% ipython --no-banner

In [1]: import numpy as np

In [2]: np.set_printoptions(suppress=True, linewidth=160)

In [3]: M2 = np.array([[5]])

In [4]: W2 = np.array([[1, -2], [1, 0]])

In [5]: E = np.block([[M2, np.array([[3, 3]])], [np.zeros((2, 1)), W2]])

In [6]: print(E)
[[ 5.  3.  3.]
 [ 0.  1. -2.]
 [ 0.  1.  0.]]

In [7]: rng = np.random.default_rng(763)

In [8]: lab = rng.permutation(3)

In [9]: print(lab)
[2 0 1]

In [10]: M2 = E[lab][:, lab]

In [11]: print(np.round(np.sort(np.abs(np.linalg.eigvals(M2))), 2))
[1.41 1.41 5.  ]

In [12]: print(M2)
[[ 0.  0.  1.]
 [ 3.  5.  3.]
 [-2.  0.  1.]]

In [13]: M2 = np.array([[0, 2], [1, -1]])

In [14]: W2 = np.kron(M2, E)

In [15]: print(W2)
[[ 0.  0.  0. 10.  6.  6.]
 [ 0.  0. -0.  0.  2. -4.]
 [ 0.  0.  0.  0.  2.  0.]
 [ 5.  3.  3. -5. -3. -3.]
 [ 0.  1. -2. -0. -1.  2.]
 [ 0.  1.  0. -0. -1. -0.]]

In [16]: print(round(np.linalg.norm(W2, 2), 2), round(np.linalg.norm(M2, 2) * np.linalg.norm(E, 2), 2))
15.08 15.08

In [17]: print(np.linalg.matrix_rank(W2))
6

In [18]: print(W2.shape)
(6, 6)

In [19]: W0 = np.loadtxt("case18.csv", delimiter=",")

In [20]: print(W0.round(2))
[[ 4.03 -0.82  0.17 -0.59 -0.8  -0.4  -0.53 -0.26  1.36 -0.05]
 [-0.82  3.73 -0.43 -0.87  0.65  0.83  1.08 -1.36  0.81  0.57]
 [ 0.17 -0.43  5.27 -0.77 -1.61  1.24 -0.37 -0.54 -0.15  0.74]
 [-0.59 -0.87 -0.77  4.73  0.55 -0.53 -1.19  0.13 -0.56 -0.74]
 [-0.8   0.65 -1.61  0.55  3.24  0.96 -0.29  0.12 -1.18 -1.7 ]
 [-0.4   0.83  1.24 -0.53  0.96  6.38  0.37  0.17 -0.1  -0.9 ]
 [-0.53  1.08 -0.37 -1.19 -0.29  0.37  2.47 -1.63 -1.73  0.3 ]
 [-0.26 -1.36 -0.54  0.13  0.12  0.17 -1.63  3.55  0.35 -0.23]
 [ 1.36  0.81 -0.15 -0.56 -1.18 -0.1  -1.73  0.35  5.14 -0.6 ]
 [-0.05  0.57  0.74 -0.74 -1.7  -0.9   0.3  -0.23 -0.6   4.44]]

In [21]: evals, vecs = np.linalg.eigh(W0)

In [22]: print(evals.sum(), np.round(np.trace(W0), 2))
43.0 43.0

In [23]: print(np.round(vecs @ np.diag(evals) @ vecs.T, 2))
[[ 4.03 -0.82  0.17 -0.59 -0.8  -0.4  -0.53 -0.26  1.36 -0.05]
 [-0.82  3.73 -0.43 -0.87  0.65  0.83  1.08 -1.36  0.81  0.57]
 [ 0.17 -0.43  5.27 -0.77 -1.61  1.24 -0.37 -0.54 -0.15  0.74]
 [-0.59 -0.87 -0.77  4.73  0.55 -0.53 -1.19  0.13 -0.56 -0.74]
 [-0.8   0.65 -1.61  0.55  3.24  0.96 -0.29  0.12 -1.18 -1.7 ]
 [-0.4   0.83  1.24 -0.53  0.96  6.38  0.37  0.17 -0.1  -0.9 ]
 [-0.53  1.08 -0.37 -1.19 -0.29  0.37  2.47 -1.63 -1.73  0.3 ]
 [-0.26 -1.36 -0.54  0.13  0.12  0.17 -1.63  3.55  0.35 -0.23]
 [ 1.36  0.81 -0.15 -0.56 -1.18 -0.1  -1.73  0.35  5.14 -0.6 ]
 [-0.05  0.57  0.74 -0.74 -1.7  -0.9   0.3  -0.23 -0.6   4.44]]

In [24]: print(np.round(np.linalg.svd(W0, compute_uv=False), 2) + 0)
[8. 8. 7. 6. 4. 4. 3. 2. 1. 0.]

In [25]: print(np.round(np.linalg.eigvalsh(W0 + -3 * np.eye(10)), 2) + 0)
[-3. -2. -1.  0.  1.  1.  3.  4.  5.  5.]

In [26]: left, sigma, Vt = np.linalg.svd(W0)

In [27]: vecs = Vt[:(sigma > 1e-8).sum()]

In [28]: x = W0[2] + 3 * W0[3] + rng.integers(2) * np.eye(10)[3]

In [29]: print(x.round(2))
[-1.59 -3.05  2.98 13.42  0.05 -0.36 -3.93 -0.15 -1.83 -1.48]

In [30]: print(round(np.linalg.norm(x - vecs.T @ vecs @ x), 2))
0.0

In [31]: print(np.round(np.diag(vecs.T @ vecs), 2))
[1.   0.95 0.96 0.97 0.81 0.99 0.55 0.95 0.85 0.96]

In [32]: print(np.round(vecs.T @ vecs, 2) + 0)
[[ 1.    0.01 -0.01 -0.01 -0.01  0.   -0.02 -0.01 -0.01 -0.01]
 [ 0.01  0.95  0.05  0.04  0.1  -0.02  0.14  0.05  0.08  0.04]
 [-0.01  0.05  0.96 -0.04 -0.09  0.02 -0.14 -0.05 -0.08 -0.04]
 [-0.01  0.04 -0.04  0.97 -0.08  0.01 -0.12 -0.04 -0.07 -0.03]
 [-0.01  0.1  -0.09 -0.08  0.81  0.03 -0.29 -0.1  -0.17 -0.09]
 [ 0.   -0.02  0.02  0.01  0.03  0.99  0.05  0.02  0.03  0.01]
 [-0.02  0.14 -0.14 -0.12 -0.29  0.05  0.55 -0.14 -0.26 -0.13]
 [-0.01  0.05 -0.05 -0.04 -0.1   0.02 -0.14  0.95 -0.08 -0.04]
 [-0.01  0.08 -0.08 -0.07 -0.17  0.03 -0.26 -0.08  0.85 -0.07]
 [-0.01  0.04 -0.04 -0.03 -0.09  0.01 -0.13 -0.04 -0.07  0.96]]
